In [1]: import numpy as np

In [2]: from numpy import linalg as LA

In [3]: np.set_printoptions(precision=3, suppress=True, linewidth=140, legacy="1.25")

In [4]: rng = np.random.default_rng(90)

In [5]: F = np.eye(2, dtype=int)[rng.permutation(2)]

In [6]: F
Out[6]: 
array([[0, 1],
       [1, 0]])

In [7]: x0 = np.array([5, 4])

In [8]: rhs = F @ x0

In [9]: rhs
Out[9]: array([4, 5])

In [10]: LA.solve(F, 5 * rhs)
Out[10]: array([25., 20.])

In [11]: LA.solve(F, F[:, 0])
Out[11]: array([1., 0.])

In [12]: LA.solve(F.T, F[0])
Out[12]: array([1., 0.])

In [13]: q, r_ = LA.qr(F)

In [14]: q
Out[14]: 
array([[ 0., -1.],
       [-1.,  0.]])

In [15]: round(LA.det(F[::-1]), 3)
Out[15]: 1.0

In [16]: np.kron(np.eye(2, dtype=int), F)
Out[16]: 
array([[0, 1, 0, 0],
       [1, 0, 0, 0],
       [0, 0, 0, 1],
       [0, 0, 1, 0]])

In [17]: np.round(LA.det(F.T), 3)
Out[17]: -1.0

In [18]: LA.eigvals(F)
Out[18]: array([ 1., -1.])

In [19]: x0 = np.array([-1, -2])

In [20]: F.T @ (F @ x0)
Out[20]: array([-1, -2])

In [21]: np.abs(LA.eigvals(F))
Out[21]: array([1., 1.])

In [22]: [p for p in range(1, 25) if np.allclose(LA.matrix_power(F, p), np.eye(2))]
Out[22]: [2, 4, 6, 8, 10, 12, 14, 16, 18, 20, 22, 24]

In [23]: LA.inv(F)
Out[23]: 
array([[0., 1.],
       [1., 0.]])

In [24]: np.round(LA.det(F), 3)
Out[24]: -1.0

In [25]: np.trace(F @ F @ F) // 6
Out[25]: 0

In [26]: np.argwhere(np.triu(F))
Out[26]: array([[0, 1]])

In [27]: F.sum(axis=0)
Out[27]: array([1, 1])

In [28]: F @ F
Out[28]: 
array([[1, 0],
       [0, 1]])

In [29]: Lm = np.diag(F.sum(axis=1)) - F

In [30]: Lm
Out[30]: 
array([[ 1, -1],
       [-1,  1]])

In [31]: LA.eigvalsh(Lm)
Out[31]: array([0., 2.])

In [32]: Lm @ np.ones(2)
Out[32]: array([0., 0.])

In [33]: round(LA.det(Lm[1:, 1:]))
Out[33]: 1

In [34]: other = np.array([[0, 1, 1, 5], [-2, -3, 3, 4], [1, 3, -1, 4], [1, 2, 2, -3]])

In [35]: other[-1] = other[0]

In [36]: W0 = other + 0.3 * np.eye(4)

In [37]: W0
Out[37]: 
array([[ 0.3,  1. ,  1. ,  5. ],
       [-2. , -2.7,  3. ,  4. ],
       [ 1. ,  3. , -0.7,  4. ],
       [ 0. ,  1. ,  1. ,  5.3]])

In [38]: np.abs(LA.svd(W0)[2][-1])
Out[38]: array([0.141, 0.572, 0.766, 0.257])

In [39]: LA.cond(W0) > 100
Out[39]: True

In [40]: np.argsort(-LA.norm(W0, axis=0).round(6), kind="stable")[:3]
Out[40]: array([3, 1, 2])

In [41]: [round(float(x), 3) for x in LA.svd(W0, compute_uv=False)[:3]]
Out[41]: [9.55, 5.35, 0.355]

In [42]: LA.matrix_rank(W0, rtol=0.1)
Out[42]: 2

In [43]: r0 = np.array([0, -5, 2, 3])

In [44]: other = W0 + np.outer(r0, np.eye(4)[1])

In [45]: other
Out[45]: 
array([[ 0.3,  1. ,  1. ,  5. ],
       [-2. , -7.7,  3. ,  4. ],
       [ 1. ,  5. , -0.7,  4. ],
       [ 0. ,  4. ,  1. ,  5.3]])

In [46]: def softmax(z):
    ...:     e = np.exp(z - z.max(axis=-1, keepdims=True))
    ...:     return e / e.sum(axis=-1, keepdims=True)
    ...: 

In [47]: softmax(W0[3] + 2)
Out[47]: array([0.005, 0.013, 0.013, 0.969])

In [48]: np.round(softmax(10 * W0[3]), 3) + 0
Out[48]: array([0., 0., 0., 1.])

In [49]: softmax(W0).sum(axis=1)
Out[49]: array([1., 1., 1., 1.])

In [50]: S = W0 @ W0.T / np.sqrt(4)

In [51]: softmax(S).round(6).argmax(axis=1)
Out[51]: array([3, 1, 2, 3])

In [52]: np.round(softmax(S + np.triu(np.full(S.shape, -np.inf), 1)), 3) + 0
Out[52]: 
array([[1.   , 0.   , 0.   , 0.   ],
       [0.   , 1.   , 0.   , 0.   ],
       [0.125, 0.   , 0.875, 0.   ],
       [0.301, 0.009, 0.025, 0.666]])

In [53]: other = np.array([[0, 2, 1], [3, 3, 0], [2, 3, 1], [3, 3, 2]])

In [54]: np.einsum("ij->j", W0)
Out[54]: array([-0.7,  2.3,  4.3, 18.3])

In [55]: other @ W0
ValueError: matmul: Input operand 1 has a mismatch in its core dimension 0, with gufunc signature (n?,k),(k,m?)->(n?,m?) (size 4 is different from 3)


In [56]: LA.matrix_rank(np.vstack([W0, other.T]))
Out[56]: 4

In [57]: round(LA.norm(W0[1] - W0[3]), 3)
Out[57]: 4.835

In [58]: round(float(LA.norm(W0, "nuc")), 3)
Out[58]: 15.285

In [59]: LA.norm(W0, axis=0)
Out[59]: array([2.256, 4.277, 3.39 , 9.224])

In [60]: LA.norm(W0, axis=1).argmax()
Out[60]: 1

In [61]: LA.norm(W0, axis=2)
AxisError: axis 2 is out of bounds for array of dimension 2


In [62]: np.round(LA.norm(W0) ** 2 / LA.norm(W0, 2) ** 2, 3)
Out[62]: 1.315

In [63]: M = np.loadtxt("a.csv", delimiter=",")

In [64]: M
Out[64]: 
array([[ -4.163,  -9.98 ,  -5.603],
       [ -4.061, -10.259,  -5.335],
       [ -4.174,  -9.38 ,  -6.347],
       [ -4.098, -10.018,  -4.884],
       [ -4.959,  17.186,  19.199],
       [ -2.424,  17.078,  18.988],
       [ -2.672,  17.654,  16.93 ],
       [ -5.126,  -9.992,  -6.861],
       [ -2.196,  16.906,  18.453],
       [ -3.684, -10.465,  -6.784],
       [ -2.612,  15.742,  20.669],
       [ -2.373,  17.903,  19.691],
       [ -2.454,  16.27 ,  19.177],
       [ -3.478, -11.597,  -5.332]])

In [65]: other = M / LA.norm(M, axis=1, keepdims=True)

In [66]: C2 = other @ other.T

In [67]: np.round(np.degrees(np.arccos(np.clip(C2[5, 12], -1, 1))), 3)
Out[67]: 1.656

In [68]: LA.norm(other, axis=1)
Out[68]: array([1., 1., 1., 1., 1., 1., 1., 1., 1., 1., 1., 1., 1., 1.])
